In [1]: import numpy as np

In [2]: import numpy.linalg as la

In [3]: np.set_printoptions(precision=3, suppress=True, linewidth=160)

In [4]: F = np.load("mat.npy")

In [5]: F
Out[5]: 
array([[ -8,   0,  -4,  -4,   0,  -2],
       [ -8, -12,  -8,  -4,  -6,  -4],
       [-12,   8,   4,  -6,   4,   2],
       [ -2,   0,  -1,  -2,   0,  -1],
       [ -2,  -3,  -2,  -2,  -3,  -2],
       [ -3,   2,   1,  -3,   2,   1]])

In [6]: A2 = F / la.norm(F, axis=1, keepdims=True)

In [7]: C2 = A2 @ A2.T

In [8]: (np.abs(C2) > 0.9).astype(int)
Out[8]: 
array([[1, 0, 0, 1, 0, 0],
       [0, 1, 0, 0, 1, 0],
       [0, 0, 1, 0, 0, 1],
       [1, 0, 0, 1, 0, 0],
       [0, 1, 0, 0, 1, 0],
       [0, 0, 1, 0, 0, 1]])

In [9]: np.argwhere(np.triu(np.abs(C2) > 0.95, 1))
Out[9]: array([], shape=(0, 2), dtype=int64)

In [10]: round(np.degrees(np.arccos(np.clip(C2[3, 4], -1, 1))), 3)
Out[10]: np.float64(49.399)

In [11]: la.norm(A2, axis=1)
Out[11]: array([1., 1., 1., 1., 1., 1.])

In [12]: (C2 - 2 * np.eye(6)).round(6).argmax(axis=1)
Out[12]: array([3, 4, 5, 0, 1, 2])

In [13]: arr = np.load("block8.npy")

In [14]: arr
Out[14]: 
array([[ 0.751,  0.348, -0.05 ,  0.348, -0.05 , -0.249,  0.249, -0.05 ,  0.249],
       [ 0.348,  0.512,  0.07 , -0.488,  0.07 ,  0.348, -0.348,  0.07 , -0.348],
       [-0.05 ,  0.07 ,  0.99 ,  0.07 , -0.01 , -0.05 ,  0.05 , -0.01 ,  0.05 ],
       [ 0.348, -0.488,  0.07 ,  0.512,  0.07 ,  0.348, -0.348,  0.07 , -0.348],
       [-0.05 ,  0.07 , -0.01 ,  0.07 ,  0.99 , -0.05 ,  0.05 , -0.01 ,  0.05 ],
       [-0.249,  0.348, -0.05 ,  0.348, -0.05 ,  0.751,  0.249, -0.05 ,  0.249],
       [ 0.249, -0.348,  0.05 , -0.348,  0.05 ,  0.249,  0.751,  0.05 , -0.249],
       [-0.05 ,  0.07 , -0.01 ,  0.07 , -0.01 , -0.05 ,  0.05 ,  0.99 ,  0.05 ],
       [ 0.249, -0.348,  0.05 , -0.348,  0.05 ,  0.249, -0.249,  0.05 ,  0.751]])

In [15]: # symmetric, so the eigenvalues are real

In [16]: left, sig = la.svd(arr)
---------------------------------------------------------------------------
ValueError                                Traceback (most recent call last)
Cell In[16], line 1
----> 1 left, sig = la.svd(arr)

ValueError: too many values to unpack (expected 2)

In [17]: left, sig, Vt = la.svd(arr, full_matrices=False)

In [18]: np.round(left.T @ arr @ Vt.T, 3) + 0
Out[18]: 
array([[1., 0., 0., 0., 0., 0., 0., 0., 0.],
       [0., 1., 0., 0., 0., 0., 0., 0., 0.],
       [0., 0., 1., 0., 0., 0., 0., 0., 0.],
       [0., 0., 0., 1., 0., 0., 0., 0., 0.],
       [0., 0., 0., 0., 1., 0., 0., 0., 0.],
       [0., 0., 0., 0., 0., 1., 0., 0., 0.],
       [0., 0., 0., 0., 0., 0., 1., 0., 0.],
       [0., 0., 0., 0., 0., 0., 0., 1., 0.],
       [0., 0., 0., 0., 0., 0., 0., 0., 1.]])

In [19]: np.cumsum(sig ** 2) / np.sum(sig ** 2)
Out[19]: array([0.111, 0.222, 0.333, 0.444, 0.556, 0.667, 0.778, 0.889, 1.   ])

In [20]: left.shape, sig.shape, Vt.shape
Out[20]: ((9, 9), (9,), (9, 9))

In [21]: np.round(Vt @ Vt.T, 3) + 0
Out[21]: 
array([[1., 0., 0., 0., 0., 0., 0., 0., 0.],
       [0., 1., 0., 0., 0., 0., 0., 0., 0.],
       [0., 0., 1., 0., 0., 0., 0., 0., 0.],
       [0., 0., 0., 1., 0., 0., 0., 0., 0.],
       [0., 0., 0., 0., 1., 0., 0., 0., 0.],
       [0., 0., 0., 0., 0., 1., 0., 0., 0.],
       [0., 0., 0., 0., 0., 0., 1., 0., 0.],
       [0., 0., 0., 0., 0., 0., 0., 1., 0.],
       [0., 0., 0., 0., 0., 0., 0., 0., 1.]])

In [22]: sig / sig[0]
Out[22]: array([1., 1., 1., 1., 1., 1., 1., 1., 1.])
